$ python3 -q
>>> import numpy as np
>>> np.set_printoptions(suppress=True, linewidth=160)
>>> E = np.loadtxt("case15.csv", delimiter=",")
>>> E.round(2)
array([[0.27, 0.18, 0.45, 0.09],
       [0.14, 0.43, 0.43, 0.  ],
       [0.  , 0.38, 0.12, 0.5 ],
       [0.33, 0.25, 0.17, 0.25]])
>>> f = np.array([-1, -3, 1, -3])
>>> A2 = E + np.outer(f, np.eye(4)[3])
>>> A2.round(2)
array([[ 0.27,  0.18,  0.45, -0.91],
       [ 0.14,  0.43,  0.43, -3.  ],
       [ 0.  ,  0.38,  0.12,  1.5 ],
       [ 0.33,  0.25,  0.17, -2.75]])
>>> np.linalg.matrix_rank(A2 - E)
np.int64(1)
>>> data = np.load("test18.npy")
>>> data
array([[27, 13, 14, 14, 15, 11,  6, 16, 21, 23, 10, 20],
       [13, 13,  6,  5,  7,  6,  2,  8, 13,  9,  4, 13],
       [14,  6, 12,  9,  9,  5,  6,  8,  8, 12,  7,  8],
       [14,  5,  9, 14,  8,  8,  8,  6,  9, 14,  4,  9],
       [15,  7,  9,  8, 13,  5,  4, 13, 15, 12,  9, 10],
       [11,  6,  5,  8,  5, 10,  0,  4,  8,  9,  0,  8],
       [ 6,  2,  6,  8,  4,  0, 10,  2,  4,  8,  6,  4],
       [16,  8,  8,  6, 13,  4,  2, 17, 16, 14, 10, 10],
       [21, 13,  8,  9, 15,  8,  4, 16, 25, 17, 12, 19],
       [23,  9, 12, 14, 12,  9,  8, 14, 17, 24, 11, 15],
       [10,  4,  7,  4,  9,  0,  6, 10, 12, 11, 13,  6],
       [20, 13,  8,  9, 10,  8,  4, 10, 19, 15,  6, 22]])
>>> ev, V = np.linalg.eigh(data)
>>> x = np.array([1, 1, 2, 2, -2, 1, 2, 1, 0, -2, -1, -1])
>>> round(x @ data @ x / (x @ x), 2), round(float(ev[0]), 2), round(ev[-1], 2)
(np.float64(6.31), -0.0, np.float64(133.4))
>>> np.round(V * np.abs(ev) @ V.T, 2) + 0
array([[27., 13., 14., 14., 15., 11.,  6., 16., 21., 23., 10., 20.],
       [13., 13.,  6.,  5.,  7.,  6.,  2.,  8., 13.,  9.,  4., 13.],
       [14.,  6., 12.,  9.,  9.,  5.,  6.,  8.,  8., 12.,  7.,  8.],
       [14.,  5.,  9., 14.,  8.,  8.,  8.,  6.,  9., 14.,  4.,  9.],
       [15.,  7.,  9.,  8., 13.,  5.,  4., 13., 15., 12.,  9., 10.],
       [11.,  6.,  5.,  8.,  5., 10.,  0.,  4.,  8.,  9.,  0.,  8.],
       [ 6.,  2.,  6.,  8.,  4.,  0., 10.,  2.,  4.,  8.,  6.,  4.],
       [16.,  8.,  8.,  6., 13.,  4.,  2., 17., 16., 14., 10., 10.],
       [21., 13.,  8.,  9., 15.,  8.,  4., 16., 25., 17., 12., 19.],
       [23.,  9., 12., 14., 12.,  9.,  8., 14., 17., 24., 11., 15.],
       [10.,  4.,  7.,  4.,  9.,  0.,  6., 10., 12., 11., 13.,  6.],
       [20., 13.,  8.,  9., 10.,  8.,  4., 10., 19., 15.,  6., 22.]])
>>> (np.sign(V[:, -1].round(6)) == np.sign(V[0, -1].round(6))).astype(int)
array([1, 1, 1, 1, 1, 1, 1, 1, 1, 1, 1, 1])
>>> x @ data @ x
np.int64(164)
>>> np.round(np.linalg.eigvalsh(data[1:, 1:]), 2) + 0
array([  0.  ,   0.08,   0.28,   2.98,   3.3 ,   4.77,   6.06,   9.48,  17.84,  19.77, 108.44])
>>> np.abs(data).sum(axis=1).max(), np.round(np.abs(ev).max(), 2)
(np.int64(190), np.float64(133.4))
>>> W0 = np.load("m.npy")
>>> W0
array([[ 1. , -0.7,  0. , -1.5,  0.3,  0.2, -1.2,  1.4],
       [ 0.3, -0.3, -1.3, -0.3,  0.7, -0.9, -1. , -0.4],
       [ 0.3, -2. , -0.2,  0.8,  0. ,  1.4, -0.2, -0.5],
       [-0.8,  1.6, -0.6, -0.7, -0.1,  0.1, -1.2,  1.4],
       [ 0.7, -1. , -0.8,  0.2, -0.8, -0.5,  1.5,  0.3],
       [-0.2, -1.1,  0.7, -1.6,  0.7,  1.9, -0.8, -1.6],
       [ 1.8,  0.8, -1.2,  0.5,  2.3,  1. , -0.9, -0.9],
       [ 1.7,  0.6,  0.4, -1.3, -1.9,  0.4, -0.6,  1. ],
       [ 1.6,  0.9,  0.2,  1. , -0.1, -0.1,  0.7, -0.4]])
>>> x = np.array([0, 2, 2, -1, -2, 2, 2, -2])
>>> rhs = W0 @ x
>>> np.round(np.linalg.solve(W0.T @ W0, W0.T @ rhs), 2) + 0
array([ 0.,  2.,  2., -1., -2.,  2.,  2., -2.])
>>> rng = np.random.default_rng(80)
>>> rhs = rhs + 0.3 * rng.normal(size=9)
>>> rhs.round(2)
array([-5.01, -7.42, -1.97, -2.46, -1.15,  5.57, -3.86,  4.73,  3.66])
>>> b, *_ = np.linalg.lstsq(W0, rhs)
>>> b.round()
array([ 0.,  2.,  2., -1., -2.,  2.,  2., -2.])
>>> print([round(float(np.linalg.norm(np.linalg.solve(W0.T @ W0 + lam * np.eye(8), W0.T @ rhs))), 2) for lam in (0, 1, 10, 100)])
[5.15, 4.35, 2.01, 0.34]
>>> x = np.array([0, 1, 0, -1])
>>> rhs = E @ x
>>> b, lr = np.zeros(4), 1 / np.linalg.norm(E, 2) ** 2
>>> for i in range(12):
...     b -= lr * E.T @ (E @ b - rhs)
...     if i % 2 == 0: print(i, round(np.linalg.norm(E @ b - rhs), 2))
... 
0 0.34
2 0.26
4 0.21
6 0.18
8 0.16
10 0.15
>>> print(round(float(np.linalg.cond(E)), 2))
7.25
>>> b.round(2)
array([-0.03,  0.38,  0.4 , -0.59])
>>> O, r_ = np.linalg.qr(E)
>>> print(r_.round(2))
[[-0.45 -0.43 -0.53 -0.24]
 [ 0.   -0.49 -0.26 -0.34]
 [ 0.    0.    0.29 -0.24]
 [ 0.    0.    0.   -0.3 ]]
>>> print(np.allclose(r_.T @ r_, E.T @ E))
True
>>> np.round(O.T @ O, 2) + 0
array([[1., 0., 0., 0.],
       [0., 1., 0., 0.],
       [0., 0., 1., 0.],
       [0., 0., 0., 1.]])
>>> x = np.array([2, -2, 1, -2])
>>> rhs = r_ @ x
>>> b, lr = np.zeros(4), 1 / np.linalg.norm(r_, 2) ** 2
>>> for i in range(4):
...     b -= lr * r_.T @ (r_ @ b - rhs)
...     if i % 1 == 0: print(i, round(np.linalg.norm(r_ @ b - rhs), 2))
... 
0 1.22
1 0.97
2 0.79
3 0.64
>>> b.round(2)
array([ 0.67, -0.97,  0.51, -1.66])
>>> arr = np.load("out12.npy")
>>> print(arr)
[[ 0 -3  5 -1  0 -2 -4 -5]
 [ 3  0 -4 -4  2  5  4  1]
 [-5  4  0 -1  0  1 -3 -2]
 [ 1  4  1  0  1  0 -5  0]
 [ 0 -2  0 -1  0 -1 -1  1]
 [ 2 -5 -1  0  1  0  0  1]
 [ 4 -4  3  5  1  0  0 -1]
 [ 5 -1  2  0 -1 -1  1  0]]
>>> x = np.array([0, 0, 1, 1, 2, 1, 0, 0])
>>> np.round(np.linalg.svd(arr, compute_uv=False), 2)
array([12.25, 12.25,  6.07,  6.07,  4.11,  4.11,  0.47,  0.47])
>>> np.round(np.linalg.eigvals(arr).real, 2) + 0
array([0., 0., 0., 0., 0., 0., 0., 0.])
>>> print(round(np.linalg.det(arr), 2))
21025.0
>>> O = np.linalg.solve(np.eye(8) - arr, np.eye(8) + arr)
>>> np.round(np.linalg.det(O), 2)
np.float64(1.0)
>>> np.argsort(-np.linalg.norm(data, axis=0).round(6), kind="stable")[:3]
array([0, 8, 9])
>>> np.linalg.cond(data) > 100
np.True_
>>> np.round(np.linalg.norm(data, 2) / np.linalg.norm(data), 2)
np.float64(0.98)
>>> print([round(float(x), 2) for x in np.linalg.svd(data, compute_uv=False)[:3]])
[133.4, 19.77, 18.36]
>>> print(np.linalg.matrix_rank(data, rtol=0.1))
3
>>> O, V = np.linalg.qr(arr[:, :6])[0], np.linalg.qr(arr[:, 6:])[0]
>>> sig = np.linalg.svd(O.T @ V, compute_uv=False)
>>> (sig > 0.9).sum()
np.int64(2)
>>> np.round(np.linalg.norm(O @ O.T - V @ V.T, 2), 2)
np.float64(1.0)
>>> np.round(np.degrees(np.arccos(sig.clip(0, 1))), 2)
array([ 6.79, 18.09])
>>> (arr - arr.T) / 2
array([[ 0., -3.,  5., -1.,  0., -2., -4., -5.],
       [ 3.,  0., -4., -4.,  2.,  5.,  4.,  1.],
       [-5.,  4.,  0., -1.,  0.,  1., -3., -2.],
       [ 1.,  4.,  1.,  0.,  1.,  0., -5.,  0.],
       [ 0., -2.,  0., -1.,  0., -1., -1.,  1.],
       [ 2., -5., -1.,  0.,  1.,  0.,  0.,  1.],
       [ 4., -4.,  3.,  5.,  1.,  0.,  0., -1.],
       [ 5., -1.,  2.,  0., -1., -1.,  1.,  0.]])
>>> np.allclose(arr, arr.T)
False
>>> np.linalg.matrix_power(arr, 3)
array([[   0,  312, -699, -226,   60,  405,  597,  479],
       [-312,    0,  664,  372, -145, -509, -699, -390],
       [ 699, -664,    0,  173,   52,   22,  440,  177],
       [ 226, -372, -173,    0,   17,   89,  426,  149],
       [ -60,  145,  -52,  -17,    0,   53,   18,   13],
       [-405,  509,  -22,  -89,  -53,    0, -219,  -70],
       [-597,  699, -440, -426,  -18,  219,    0,  117],
       [-479,  390, -177, -149,  -13,   70, -117,    0]])
>>> round(np.abs(np.linalg.eigvals(arr)).max(), 2)
np.float64(12.25)
>>> np.allclose(arr @ arr.T, arr.T @ arr)
True
>>> print(np.round(np.linalg.det(arr), 2))
21025.0
>>> print(np.round(np.sort(np.abs(np.linalg.eigvals(arr))), 2))
[ 0.47  0.47  4.11  4.11  6.07  6.07 12.25 12.25]
>>> np.trace(arr)
np.int64(0)
>>> A2 = np.linalg.inv(arr)
>>> np.round(arr @ A2, 2) + 0
array([[1., 0., 0., 0., 0., 0., 0., 0.],
       [0., 1., 0., 0., 0., 0., 0., 0.],
       [0., 0., 1., 0., 0., 0., 0., 0.],
       [0., 0., 0., 1., 0., 0., 0., 0.],
       [0., 0., 0., 0., 1., 0., 0., 0.],
       [0., 0., 0., 0., 0., 1., 0., 0.],
       [0., 0., 0., 0., 0., 0., 1., 0.],
       [0., 0., 0., 0., 0., 0., 0., 1.]])
>>> np.allclose(A2, arr.T)
False
>>> print(round(np.linalg.det(arr) * np.linalg.det(A2), 2))
1.0
>>> np.round(np.linalg.slogdet(arr)[0], 2)
np.float64(1.0)
>>> X = np.load("run0.npy")
>>> X
array([[ 9.32, -0.92, 90.78, 80.18, 89.6 ],
       [10.6 ,  0.68, 90.18, 80.7 , 90.43],
       [ 9.15,  0.9 , 88.41, 79.12, 90.8 ],
       [10.07,  0.7 , 91.44, 79.48, 89.26],
       [ 8.62, -0.59, 90.08, 80.92, 91.03],
       [10.77, -0.76, 89.83, 79.67, 87.53],
       [ 9.49, -0.05, 88.37, 80.95, 89.62],
       [12.21, -0.93, 89.33, 81.41, 88.27],
       [11.23, -1.04, 90.89, 81.45, 92.01],
       [ 9.7 ,  0.21, 89.7 , 79.87, 90.66],
       [10.01, -1.52, 88.66, 80.06, 91.16],
       [ 9.3 ,  0.79, 90.46, 80.38, 88.25],
       [ 9.62,  1.17, 89.58, 81.97, 88.49],
       [ 9.63,  0.1 , 89.69, 82.63, 93.8 ],
       [ 8.45, -0.04, 90.77, 79.04, 88.68],
       [ 9.3 ,  0.57, 91.27, 81.66, 90.32],
       [ 9.05,  0.45, 91.42, 80.17, 88.72],
       [11.52,  0.14, 88.92, 80.53, 88.83],
       [10.98,  1.26, 89.94, 78.93, 89.44],
       [11.32, -2.34, 91.55, 79.98, 88.68],
       [ 9.39,  0.14, 91.42, 78.62, 90.65],
       [11.05,  0.89, 91.03, 78.6 , 88.52],
       [10.15,  0.65, 89.74, 79.  , 90.17],
       [10.8 ,  0.02, 90.97, 79.17, 89.02],
       [ 7.24,  0.61, 90.04, 81.73, 91.03],
       [ 9.35,  0.73, 90.02, 78.9 , 90.26],
       [ 9.43, -1.08, 90.49, 81.56, 91.2 ],
       [10.01, -0.42, 89.68, 78.94, 91.4 ],
       [11.32,  1.69, 90.32, 79.2 , 89.39],
       [12.26,  0.41, 90.85, 80.63, 88.88],
       [10.83,  0.07, 90.44, 79.24, 90.61],
       [11.13,  0.84, 91.42, 80.11, 90.81],
       [ 9.46, -1.09, 88.69, 77.8 , 89.18],
       [10.1 ,  0.93, 90.35, 80.59, 88.51],
       [ 9.75, -0.16, 89.69, 80.52, 89.04],
       [ 9.26,  0.73, 90.24, 79.63, 88.59],
       [10.31,  0.55, 89.82, 80.2 , 90.77],
       [ 9.58,  1.02, 91.26, 79.58, 89.23],
       [ 8.9 ,  0.86, 91.62, 80.24, 89.12],
       [11.26,  0.06, 89.73, 79.66, 90.87],
       [11.18,  0.39, 90.18, 80.59, 90.42]])
>>> labels = X[:, 1] > np.median(X[:, 1])
>>> f = X[labels].mean(axis=0) - X[~labels].mean(axis=0)
>>> ((X - X.mean(axis=0)) @ f > 0).astype(int)
array([0, 1, 0, 1, 0, 0, 0, 0, 0, 0, 0, 1, 1, 0, 1, 1, 1, 0, 1, 0, 1, 1, 1, 1, 1, 1, 0, 0, 1, 1, 0, 1, 0, 1, 0, 1, 0, 1, 1, 0, 0])
>>> np.argsort(-np.abs(f).round(6), kind="stable")
array([1, 4, 2, 0, 3])
>>> f.round(2)
array([-0.27,  1.29,  0.48, -0.09, -0.56])
>>> D = np.linalg.norm(X[:, None] - X[None], axis=-1)
>>> D[39].round(6).argsort(kind="stable")[:4]
array([39, 30, 40, 36])
>>> D.mean(axis=1).argmax()
np.int64(13)
>>> np.unravel_index(D.round(6).argmax(), D.shape)
(np.int64(5), np.int64(13))
>>> print(np.linalg.matrix_rank(D ** 2))
7
>>> np.flatnonzero(D[39] < D.mean() / 2)
array([30, 36, 39, 40])
>>> G = W0.T @ W0
>>> np.allclose(G, G.T)
True
>>> (W0 @ W0.T).shape
(9, 9)
>>> np.round(np.diag(G), 2)
array([11.04, 11.16,  4.86,  9.01, 10.63,  7.85,  8.47,  8.95])
>>> np.round(np.linalg.eigvalsh(G)[::-1], 2)
array([19.62, 16.51, 13.92, 10.71,  6.21,  2.59,  1.39,  1.02])
>>> print(np.trace(G), (W0 ** 2).sum())
71.97 71.97
>>> x = np.array([3, 2, -1, 1, -3])
>>> rhs = X @ x
>>> np.round(np.linalg.lstsq(X, rhs)[0], 2)
array([ 3.,  2., -1.,  1., -3.])
>>> np.round(np.linalg.solve(X.T @ X, X.T @ rhs), 2)
array([ 3.,  2., -1.,  1., -3.])
>>> rhs = rhs + 0.05 * rng.normal(size=41)
>>> rhs.round(2)
array([-253.27, -247.66, -252.49, -248.11, -257.6 , -241.91, -247.94, -238.01, -253.87, -252.33, -255.09, -245.45, -241.91, -259.3 , -252.52, -251.44, -249.26,
       -240.06, -243.83, -248.35, -256.31, -243.1 , -249.48, -246.38, -258.43, -252.38, -256.44, -255.76, -241.94, -239.25, -250.44, -248.63, -252.16, -243.13,
       -247.31, -247.13, -249.96, -248.6 , -250.25, -248.79, -246.54])
>>> b, *_ = np.linalg.lstsq(X, rhs)
>>> [round(float(np.linalg.norm(np.linalg.solve(X.T @ X + lam * np.eye(5), X.T @ rhs))), 2) for lam in (0, 1, 10, 100)]
[4.89, 4.78, 4.0, 2.14]
>>> np.round(np.linalg.norm(rhs - X @ b), 2)
np.float64(0.27)
>>> b.round(2)
array([ 2.99,  2.  , -0.99,  1.  , -3.  ])
>>> b.round()
array([ 3.,  2., -1.,  1., -3.])
>>> M = np.load("w.npy")
>>> print(M.round(2))
[[-0.44  0.23 -0.64 -0.17 -0.04 -0.07  0.56  0.08]
 [-0.11 -0.68 -0.33  0.16  0.2  -0.45 -0.23  0.3 ]
 [-0.22 -0.14 -0.22 -0.5  -0.05  0.01 -0.43 -0.67]
 [ 0.44  0.19  0.02 -0.42  0.65 -0.39  0.16 -0.03]
 [-0.18 -0.54  0.34 -0.44  0.15  0.43  0.38  0.14]
 [-0.42  0.2   0.46 -0.34 -0.29 -0.53 -0.12  0.29]
 [-0.57  0.24  0.14  0.26  0.66  0.2  -0.25  0.02]
 [ 0.15  0.2  -0.31 -0.37 -0.03  0.38 -0.46  0.59]]
>>> f = np.array([1, 0, 0, 1, 0, 3, 3, 1])
>>> A2 = M + np.outer(f, np.eye(8)[6])
>>> round(float(np.linalg.det(A2) / np.linalg.det(M)), 2), np.round(1 + np.linalg.solve(M, f)[6], 2)
(0.15, np.float64(0.15))
>>> np.linalg.matrix_rank(A2 - M)
np.int64(1)
>>> A2.round(2)
array([[-0.44,  0.23, -0.64, -0.17, -0.04, -0.07,  1.56,  0.08],
       [-0.11, -0.68, -0.33,  0.16,  0.2 , -0.45, -0.23,  0.3 ],
       [-0.22, -0.14, -0.22, -0.5 , -0.05,  0.01, -0.43, -0.67],
       [ 0.44,  0.19,  0.02, -0.42,  0.65, -0.39,  1.16, -0.03],
       [-0.18, -0.54,  0.34, -0.44,  0.15,  0.43,  0.38,  0.14],
       [-0.42,  0.2 ,  0.46, -0.34, -0.29, -0.53,  2.88,  0.29],
       [-0.57,  0.24,  0.14,  0.26,  0.66,  0.2 ,  2.75,  0.02],
       [ 0.15,  0.2 , -0.31, -0.37, -0.03,  0.38,  0.54,  0.59]])
